>>> import numpy as np
>>> np.set_printoptions(precision=2, suppress=True, linewidth=100, sign=" ")
>>> def rnd(a):
...     return np.round(a, 2) + 0
... 
>>> mat = np.load("run2.npy")
>>> print(mat)
[[ 3  0  2  2  3  1]
 [ 0  0  1  0  0  1]
 [ 0  0  0  1  3  0]
 [ 0  0  0  1  1  2]
 [ 0  0  0  0  0  0]
 [ 0  0  0  0  0  0]]
>>> rng = np.random.default_rng(7390)
>>> idx = rng.permutation(6)
>>> print(idx)
[ 0  3  5  4  1  2]
>>> other = mat[idx][:, idx]
>>> print(np.trace(other))
4
>>> print(rnd(np.linalg.det(other)), rnd(np.linalg.det(mat[idx])))
0.0 0.0
>>> print(rnd(np.trace(np.linalg.pinv(mat) @ mat)))
4.0
>>> print(np.linalg.lstsq(mat[:-1].T, mat[-1])[2])
4
>>> print(np.abs(np.diag(np.linalg.qr(mat)[1])) > 1e-9)
[ True False False  True False False]
>>> print(np.unique(mat.round(6), axis=0).shape)
(5, 6)
>>> def softmax(z):
...     e = np.exp(z - z.max(axis=-1, keepdims=True))
...     return e / e.sum(axis=-1, keepdims=True)
... 
>>> print(rnd(softmax(10 * mat[2])))
[ 0.  0.  0.  0.  1.  0.]
>>> print(rnd(softmax(mat[2])))
[ 0.04  0.04  0.04  0.1   0.75  0.04]
>>> print(rnd(softmax(mat).sum(axis=1)))
[ 1.  1.  1.  1.  1.  1.]
>>> att = mat @ mat.T / np.sqrt(6)
>>> print(softmax(att).round(6).argmax(axis=1))
[ 0  0  0  0  0  0]
>>> u = np.array([-2, 8, -8, 0, -7, -6, -6, 1, -9, 2]) + 0.5
>>> feats = np.outer(u, u) / (u @ u)
>>> print(rnd(feats))
[[ 0.01 -0.04  0.04  0.    0.03  0.03  0.03 -0.01  0.04 -0.01]
 [-0.04  0.23 -0.2   0.01 -0.18 -0.15 -0.15  0.04 -0.23  0.07]
 [ 0.04 -0.2   0.18 -0.01  0.16  0.13  0.13 -0.04  0.2  -0.06]
 [ 0.    0.01 -0.01  0.   -0.01 -0.01 -0.01  0.   -0.01  0.  ]
 [ 0.03 -0.18  0.16 -0.01  0.13  0.11  0.11 -0.03  0.18 -0.05]
 [ 0.03 -0.15  0.13 -0.01  0.11  0.1   0.1  -0.03  0.15 -0.04]
 [ 0.03 -0.15  0.13 -0.01  0.11  0.1   0.1  -0.03  0.15 -0.04]
 [-0.01  0.04 -0.04  0.   -0.03 -0.03 -0.03  0.01 -0.04  0.01]
 [ 0.04 -0.23  0.2  -0.01  0.18  0.15  0.15 -0.04  0.23 -0.07]
 [-0.01  0.07 -0.06  0.   -0.05 -0.04 -0.04  0.01 -0.07  0.02]]
>>> vals, V = np.linalg.eigvalsh(feats)
Traceback (most recent call last):
  File "<python-input-24>", line 1, in <module>
    vals, V = np.linalg.eigvalsh(feats)
    ^^^^^^^
ValueError: too many values to unpack (expected 2)
>>> vals, V = np.linalg.eigh(feats)
>>> print(rnd(vals.sum()), np.trace(feats))
1.0 1.0
>>> print(rnd(np.abs(V[:, -1])))
[ 0.08  0.48  0.42  0.03  0.37  0.31  0.31  0.08  0.48  0.14]
>>> print(np.unique(vals.round(6) + 0, return_counts=True)[1])
[ 9  1]
>>> print(rnd(vals))
[ 0.  0.  0.  0.  0.  0.  0.  0.  0.  1.]
>>> print(np.abs(V[:, -1]).round(6).argmax())
1
>>> print(rnd(np.linalg.eigvalsh(feats + 2 * np.eye(10))))
[ 2.  2.  2.  2.  2.  2.  2.  2.  2.  3.]
>>> print((vals > 1e-8).sum(), (vals < -1e-8).sum())
1 0
>>> print(rnd(np.linalg.svd(feats, compute_uv=False)))
[ 1.  0.  0.  0.  0.  0.  0.  0.  0.  0.]
>>> print(rnd(V.T @ feats @ V))
[[ 0.  0.  0.  0.  0.  0.  0.  0.  0.  0.]
 [ 0.  0.  0.  0.  0.  0.  0.  0.  0.  0.]
 [ 0.  0.  0.  0.  0.  0.  0.  0.  0.  0.]
 [ 0.  0.  0.  0.  0.  0.  0.  0.  0.  0.]
 [ 0.  0.  0.  0.  0.  0.  0.  0.  0.  0.]
 [ 0.  0.  0.  0.  0.  0.  0.  0.  0.  0.]
 [ 0.  0.  0.  0.  0.  0.  0.  0.  0.  0.]
 [ 0.  0.  0.  0.  0.  0.  0.  0.  0.  0.]
 [ 0.  0.  0.  0.  0.  0.  0.  0.  0.  0.]
 [ 0.  0.  0.  0.  0.  0.  0.  0.  0.  1.]]
